$ ipython --no-banner

In [1]: import numpy as np

In [2]: np.set_printoptions(precision=2, suppress=True, linewidth=160)

In [3]: M2 = np.array([[1, 1], [2, 3]])

In [4]: mat = np.triu(M2)

In [5]: print(mat)
[[1 1]
 [0 3]]

In [6]: x0 = np.array([1, 4])

In [7]: mat @ x0
Out[7]: array([ 5, 12])

In [8]: print(np.linalg.norm(mat @ x0) <= np.linalg.norm(mat, 2) * np.linalg.norm(x0) + 1e-9)
True

In [9]: mat @ (2 * x0)
Out[9]: array([10, 24])

In [10]: mat * x0
Out[10]: 
array([[ 1,  4],
       [ 0, 12]])

In [11]: M2 = mat[0, 0] * mat[1:] - np.outer(mat[1:, 0], mat[0])

In [12]: print(M2)
[[0 3]]

In [13]: np.flatnonzero(~M2.round(6).any(axis=1))
Out[13]: array([], dtype=int64)

In [14]: mat[:, 0] / mat[0, 0]
Out[14]: array([1., 0.])

In [15]: x0 = np.array([1, 1])

In [16]: target = mat @ x0

In [17]: c, lr = np.zeros(2), 1 / np.linalg.norm(mat, 2) ** 2

In [18]: for i in range(150):
    ...:     c -= lr * mat.T @ (mat @ c - target)
    ...:     if i % 50 == 0: print(i, round(np.linalg.norm(mat @ c - target), 2))
    ...: 
0 0.76
50 0.01
100 0.0

In [19]: c
Out[19]: array([1., 1.])

In [20]: rng = np.random.default_rng(615)

In [21]: z = rng.permutation(2)

In [22]: z
Out[22]: array([1, 0])

In [23]: M2 = mat[z][:, z]

In [24]: np.sort(np.abs(np.linalg.eigvals(M2)))
Out[24]: array([1., 3.])

In [25]: np.trace(M2)
Out[25]: np.int64(4)

In [26]: M2
Out[26]: 
array([[3, 0],
       [1, 1]])

In [27]: np.round(np.linalg.det(M2), 2), round(float(np.linalg.det(mat[z])), 2)
Out[27]: (np.float64(3.0), -3.0)

In [28]: def softmax(z):
    ...:     e = np.exp(z - z.max(axis=-1, keepdims=True))
    ...:     return e / e.sum(axis=-1, keepdims=True)
    ...: 

In [29]: print(softmax(mat[1] + 5))
[0.05 0.95]

In [30]: softmax(mat[1])
Out[30]: array([0.05, 0.95])

In [31]: att = mat @ mat.T / np.sqrt(2)

In [32]: softmax(att)[1] @ mat
Out[32]: array([0.01, 2.97])

In [33]: softmax(att + np.triu(np.full(att.shape, -np.inf), 1))
Out[33]: 
array([[1.  , 0.  ],
       [0.01, 0.99]])

In [34]: data = np.load("a.npy")

In [35]: data
Out[35]: 
array([[ 3., -7.,  3., -4.],
       [ 9.,  5.,  0.,  5.],
       [ 8.,  8., -4., -4.],
       [ 0.,  0.,  0.,  3.]])

In [36]: x0 = np.array([-6, -6, -5, -4])

In [37]: (data @ x0).argmax()
Out[37]: np.int64(0)
